$ ipython --no-banner

In [1]: import numpy as np

In [2]: np.set_printoptions(suppress=True, linewidth=160)

In [3]: rnd = lambda a: np.round(a, 3) + 0

In [4]: A = np.array([[0, 0, 1], [0, 0, 1], [1, 1, 0]])

In [5]: A2 = A / np.sqrt((A ** 2).mean(axis=1, keepdims=True))

In [6]: np.linalg.matrix_rank(A - A.mean(axis=1, keepdims=True))
Out[6]: np.int64(1)

In [7]: np.linalg.matrix_rank(A2) == np.linalg.matrix_rank(A)
Out[7]: np.True_

In [8]: rnd(np.linalg.det(A[::-1]))
Out[8]: np.float64(0.0)

In [9]: rnd(np.linalg.det(A.T))
Out[9]: np.float64(0.0)

In [10]: np.kron(np.eye(2, dtype=int), A)
Out[10]: 
array([[0, 0, 1, 0, 0, 0],
       [0, 0, 1, 0, 0, 0],
       [1, 1, 0, 0, 0, 0],
       [0, 0, 0, 0, 0, 1],
       [0, 0, 0, 0, 0, 1],
       [0, 0, 0, 1, 1, 0]])

In [11]: A @ A
Out[11]: 
array([[1, 1, 0],
       [1, 1, 0],
       [0, 0, 2]])

In [12]: Lm = np.diag(A.sum(axis=1)) - A

In [13]: round(np.linalg.det(Lm[1:, 1:]))
Out[13]: 1

In [14]: rnd(np.linalg.eigvalsh(Lm))
Out[14]: array([0., 1., 3.])

In [15]: np.linalg.matrix_rank(Lm)
Out[15]: np.int64(2)

In [16]: K = np.load("case1.npy")

In [17]: K
Out[17]: 
array([[ 4, -1,  4, -1],
       [ 0,  2,  0,  2],
       [ 4, -1,  4, -1],
       [ 0,  2,  0,  2]])

In [18]: # row 2 repeats row 0

In [19]: W = np.array([[1, 2, 0, 3, -3],
    ...:     [1, 0, -2, -3, 2],
    ...:     [3, -3, -2, 2, 2],
    ...:     [1, 3, 0, 1, -3]])

In [20]: c = np.array([3, 0, 2, 0, 0])

In [21]: H = np.maximum(K @ W + c, 0)

In [22]: (H > 0).mean(axis=0)
Out[22]: array([1. , 0.5, 0. , 0.5, 0. ])

In [23]: (H > 0).astype(int)
Out[23]: 
array([[1, 0, 0, 1, 0],
       [1, 1, 0, 0, 0],
       [1, 0, 0, 1, 0],
       [1, 1, 0, 0, 0]])

In [24]: H
Out[24]: 
array([[17,  0,  0, 22,  0],
       [ 7,  6,  0,  0,  0],
       [17,  0,  0, 22,  0],
       [ 7,  6,  0,  0,  0]])

In [25]: np.linalg.matrix_rank(H)
Out[25]: np.int64(2)

In [26]: basis = np.array([[2, -2, -1], [0, 2, 2], [2, -2, 1], [-2, -2, 2], [0, -2, -2]])

In [27]: H @ basis
Out[27]: 
array([[-10, -78,  27],
       [ 14,  -2,   5],
       [-10, -78,  27],
       [ 14,  -2,   5]])

In [28]: U, sigma, VT = np.linalg.svd(K)

In [29]: evecs = VT[:(sigma > 1e-8).sum()]

In [30]: rng = np.random.default_rng(936)

In [31]: x0 = K[0] + -1 * K[2] + rng.integers(2) * np.eye(4)[3]

In [32]: x0
Out[32]: array([0., 0., 0., 1.])

In [33]: rnd(evecs.T @ evecs)
Out[33]: 
array([[0.5, 0. , 0.5, 0. ],
       [0. , 0.5, 0. , 0.5],
       [0.5, 0. , 0.5, 0. ],
       [0. , 0.5, 0. , 0.5]])

In [34]: np.linalg.matrix_rank(np.vstack([K, x0]))
Out[34]: np.int64(3)

In [35]: rnd(np.linalg.norm(x0 - evecs.T @ evecs @ x0))
Out[35]: np.float64(0.707)

In [36]: r = np.linalg.matrix_rank(K)

In [37]: r
Out[37]: np.int64(2)

In [38]: null = np.linalg.svd(K)[2][r:].T

In [39]: rnd(K @ null)
Out[39]: 
array([[0., 0.],
       [0., 0.],
       [0., 0.],
       [0., 0.]])

In [40]: [int(np.linalg.matrix_rank(K[:, :j + 1])) for j in range(4)]
Out[40]: [1, 2, 2, 2]

In [41]: rnd(null @ null.T)
Out[41]: 
array([[ 0.5,  0. , -0.5,  0. ],
       [ 0. ,  0.5,  0. , -0.5],
       [-0.5,  0. ,  0.5,  0. ],
       [ 0. , -0.5,  0. ,  0.5]])

In [42]: [int(np.linalg.matrix_rank(K[:i])) for i in range(1, len(K) + 1)]
Out[42]: [1, 2, 2, 2]

In [43]: np.allclose(K @ null, 0)
Out[43]: True

In [44]: F = np.load("layer11.npy")

In [45]: F
Out[45]: 
array([[ 1,  0,  0],
       [ 2,  1,  0],
       [ 1,  2, -2]])

In [46]: A2 = np.linalg.inv(F)

In [47]: rnd(np.linalg.det(F) * np.linalg.det(A2))
Out[47]: np.float64(1.0)

In [48]: rnd(np.linalg.inv(A2))
Out[48]: 
array([[ 1.,  0.,  0.],
       [ 2.,  1.,  0.],
       [ 1.,  2., -2.]])

In [49]: rnd(np.linalg.slogdet(F)[0])
Out[49]: np.float64(-1.0)

In [50]: F @ A2
Out[50]: 
array([[1., 0., 0.],
       [0., 1., 0.],
       [0., 0., 1.]])

In [51]: rnd(np.linalg.cond(F))
Out[51]: np.float64(10.362)

In [52]: A2
Out[52]: 
array([[ 1. ,  0. ,  0. ],
       [-2. ,  1. ,  0. ],
       [-1.5,  1. , -0.5]])

In [53]: (np.abs(A2) > 1e-9).astype(int)
Out[53]: 
array([[1, 0, 0],
       [1, 1, 0],
       [1, 1, 1]])

In [54]: rnd(np.linalg.det(F) * A2)
Out[54]: 
array([[-2.,  0.,  0.],
       [ 4., -2.,  0.],
       [ 3., -2.,  1.]])

In [55]: x0 = np.array([3, 3, -3])

In [56]: target = A2 @ x0

In [57]: target
Out[57]: array([ 3., -3.,  0.])

In [58]: rnd(np.linalg.solve(A2, target + A2[:, 2]))
Out[58]: array([ 3.,  3., -2.])

In [59]: rnd(np.linalg.solve(A2, target))
Out[59]: array([ 3.,  3., -3.])

In [60]: rnd(np.linalg.solve(A2, A2[:, 1]))
Out[60]: array([0., 1., 0.])

In [61]: rnd(np.linalg.solve(A2.T, A2[0]))
Out[61]: array([1., 0., 0.])

In [62]: rnd(np.linalg.solve(A2, 4 * target))
Out[62]: array([ 12.,  12., -12.])

In [63]: proj = np.triu(np.array([[-3, 1, 1], [2, -1, 3], [0, -1, -2]]), 1) + np.eye(3)

In [64]: A2 = proj @ F @ np.linalg.inv(proj)

In [65]: rnd(np.linalg.det(A2))
Out[65]: np.float64(-2.0)

In [66]: np.linalg.matrix_rank(A2)
Out[66]: np.int64(3)
